% python3 -q
>>> import numpy as np
>>> import numpy.linalg as la
>>> np.set_printoptions(precision=2, suppress=True, linewidth=120, legacy="1.25")
>>> M = np.load("layer6.npy")
>>> print(M)
[[ 0  0  0  3]
 [ 0 -3  3  0]
 [ 0 -1  0  0]
 [-1  0  0 -3]]
>>> # splits into 2 blocks
>>> B = la.inv(M)
>>> print(np.round(la.slogdet(M)[0], 2))
1.0
>>> np.round(la.inv(B), 2) + 0
array([[ 0.,  0.,  0.,  3.],
       [ 0., -3.,  3.,  0.],
       [ 0., -1.,  0.,  0.],
       [-1.,  0.,  0., -3.]])
>>> np.round(la.det(M) * B, 2) + 0
array([[-9.,  0.,  0., -9.],
       [ 0.,  0., -9.,  0.],
       [ 0.,  3., -9.,  0.],
       [ 3.,  0.,  0.,  0.]])
>>> (np.abs(B) > 1e-9).astype(int)
array([[1, 0, 0, 1],
       [0, 0, 1, 0],
       [0, 1, 1, 0],
       [1, 0, 0, 0]])
>>> round(float(la.det(M) * la.det(B)), 2)
1.0
>>> M.reshape(2, -1)
array([[ 0,  0,  0,  3,  0, -3,  3,  0],
       [ 0, -1,  0,  0, -1,  0,  0, -3]])
>>> M.ravel(order="F")
array([ 0,  0,  0, -1,  0, -3, -1,  0,  0,  3,  0,  0,  3,  0,  0, -3])
>>> blk = M.reshape(4, 2, -1)
>>> blk.shape
(4, 2, 2)
>>> np.einsum("ihd,ihd->ih", blk, blk)
array([[0, 9],
       [9, 9],
       [1, 0],
       [1, 9]])
>>> blk.sum(axis=1)
array([[ 0,  3],
       [ 3, -3],
       [ 0, -1],
       [-1, -3]])
>>> hat = np.triu(np.array([[2, 2, -3, -2], [2, 2, 0, 3], [1, -1, 2, -1], [1, 0, 3, -3]]), 1) + np.eye(4)
>>> B = hat @ M @ la.inv(hat)
>>> np.trace(B), np.trace(M)
(-6.0, -6)
>>> print(np.round(la.det(B), 2))
9.0
>>> X = np.load("run16.npy")
>>> X
array([[2, 0, 2, 0],
       [2, 0, 2, 0],
       [2, 0, 2, 0],
       [2, 0, 2, 0]])
>>> # columns 0 and 2 are equal
>>> rk = la.matrix_rank(X)
>>> rk
1
>>> N = la.svd(X)[2][rk:].T
>>> print(N.shape)
(4, 3)
>>> f, g = X[3], X[0]
>>> f @ f
8
>>> f @ g
8
>>> pr = (f @ g) / (f @ f) * f
>>> (g - pr) @ f
0.0
>>> la.matrix_rank(np.outer(f, g))
1
>>> print(np.outer(f, g))
[[4 0 4 0]
 [0 0 0 0]
 [4 0 4 0]
 [0 0 0 0]]
>>> round(la.norm(f + g) ** 2 + la.norm(f - g) ** 2, 2)
32.0
>>> E = np.array([[1.0, 0.7, 0.49], [0.7, 1.0, 0.7], [0.49, 0.7, 1.0]])
>>> # equal to its transpose
>>> np.kron(np.eye(2, dtype=int), E)
array([[1.  , 0.7 , 0.49, 0.  , 0.  , 0.  ],
       [0.7 , 1.  , 0.7 , 0.  , 0.  , 0.  ],
       [0.49, 0.7 , 1.  , 0.  , 0.  , 0.  ],
       [0.  , 0.  , 0.  , 1.  , 0.7 , 0.49],
       [0.  , 0.  , 0.  , 0.7 , 1.  , 0.7 ],
       [0.  , 0.  , 0.  , 0.49, 0.7 , 1.  ]])
>>> np.round(la.eigvals(E).sum().real, 2)
3.0
>>> la.eigvals(E)
array([2.26, 0.51, 0.23])
>>> vals, vecs = la.eigh(E)
>>> vals
array([0.23, 0.51, 2.26])
>>> np.round(vecs.T @ vecs, 2) + 0
array([[1., 0., 0.],
       [0., 1., 0.],
       [0., 0., 1.]])
>>> np.round(vecs.T @ E @ vecs, 2) + 0
array([[0.23, 0.  , 0.  ],
       [0.  , 0.51, 0.  ],
       [0.  , 0.  , 2.26]])
>>> np.abs(vecs[:, -1])
array([0.56, 0.62, 0.56])
>>> low = la.cholesky(E)
>>> np.diag(low) ** 2
array([1.  , 0.51, 0.51])
>>> E / np.sqrt(np.outer(np.diag(E), np.diag(E)))
array([[1.  , 0.7 , 0.49],
       [0.7 , 1.  , 0.7 ],
       [0.49, 0.7 , 1.  ]])
>>> print(round(float(np.prod(np.diag(low)) ** 2), 2), np.round(la.det(E), 2))
0.26 0.26
>>> K = np.loadtxt("test19.csv", delimiter=",")
>>> K
array([[-2.6 ,  1.19,  0.1 ,  0.  ],
       [ 1.19,  0.58,  0.3 ,  0.  ],
       [ 0.1 ,  0.3 , -2.98,  0.  ],
       [ 0.  ,  0.  ,  0.  , -3.  ]])
>>> vals, vecs = la.eig(K)
>>> round(np.prod(vals), 2)
-27.04
>>> vals, vecs = la.eigh(K)
>>> np.round(vecs.T @ vecs, 2) + 0
array([[1., 0., 0., 0.],
       [0., 1., 0., 0.],
       [0., 0., 1., 0.],
       [0., 0., 0., 1.]])
>>> round(float(vals.sum()), 2), np.trace(K)
(-8.0, -8.0)
>>> print(vals)
[-3.01 -3.   -3.    1.  ]
>>> vecs @ np.diag(vals) @ vecs.T
array([[-2.6 ,  1.19,  0.1 ,  0.  ],
       [ 1.19,  0.58,  0.3 ,  0.  ],
       [ 0.1 ,  0.3 , -2.98,  0.  ],
       [ 0.  ,  0.  ,  0.  , -3.  ]])
>>> B = K / np.sqrt((K ** 2).mean(axis=1, keepdims=True))
>>> B[3]
array([ 0.,  0.,  0., -2.])
>>> (la.matrix_power((K != 0) + (K.T != 0) + np.eye(4), 4) > 0).astype(int)
array([[1, 1, 1, 0],
       [1, 1, 1, 0],
       [1, 1, 1, 0],
       [0, 0, 0, 1]])
>>> print((K - K.T) / 2)
[[0. 0. 0. 0.]
 [0. 0. 0. 0.]
 [0. 0. 0. 0.]
 [0. 0. 0. 0.]]
>>> K @ K
array([[ 8.19, -2.37, -0.2 ,  0.  ],
       [-2.37,  1.84, -0.6 ,  0.  ],
       [-0.2 , -0.6 ,  8.98,  0.  ],
       [ 0.  ,  0.  ,  0.  ,  9.  ]])
>>> np.allclose(K, K.T)
True
>>> np.round(la.det(K), 2)
-27.04
>>> (K + K.T) / 2
array([[-2.6 ,  1.19,  0.1 ,  0.  ],
       [ 1.19,  0.58,  0.3 ,  0.  ],
       [ 0.1 ,  0.3 , -2.98,  0.  ],
       [ 0.  ,  0.  ,  0.  , -3.  ]])
>>> np.round(np.abs(la.eigvals(K)).max(), 2)
3.01
>>> np.allclose(K @ K.T, K.T @ K)
True
>>> B = np.array([[-4]])
>>> m1 = np.block([[np.zeros((1, 1)), B], [B.T, np.zeros((1, 1))]])
>>> m1
array([[ 0., -4.],
       [-4.,  0.]])
>>> # symmetric
>>> f = np.array([0, 2, 0])
>>> np.polyval(f, m1[0])
array([ 0., -8.])
>>> np.array([np.convolve(row, f, "same") for row in m1])
array([[ 0.,  0., -8.],
       [ 0., -8.,  0.]])
>>> np.correlate(m1[0], m1[1], "full")
array([ 0.,  0., 16.])
>>> vals, vecs = la.eigh(m1)
>>> np.abs(vecs[:, -1]).round(6).argmax()
0
>>> np.round(vecs @ np.diag(vals) @ vecs.T, 2) + 0
array([[ 0., -4.],
       [-4.,  0.]])
>>> np.unique(vals.round(6) + 0, return_counts=True)[1]
array([1, 1])
>>> print(np.abs(vecs[:, -1]))
[0.71 0.71]
>>> print(la.eigvalsh(m1 + 5 * np.eye(2)))
[1. 9.]
>>> la.svd(m1, compute_uv=False)
array([4., 4.])
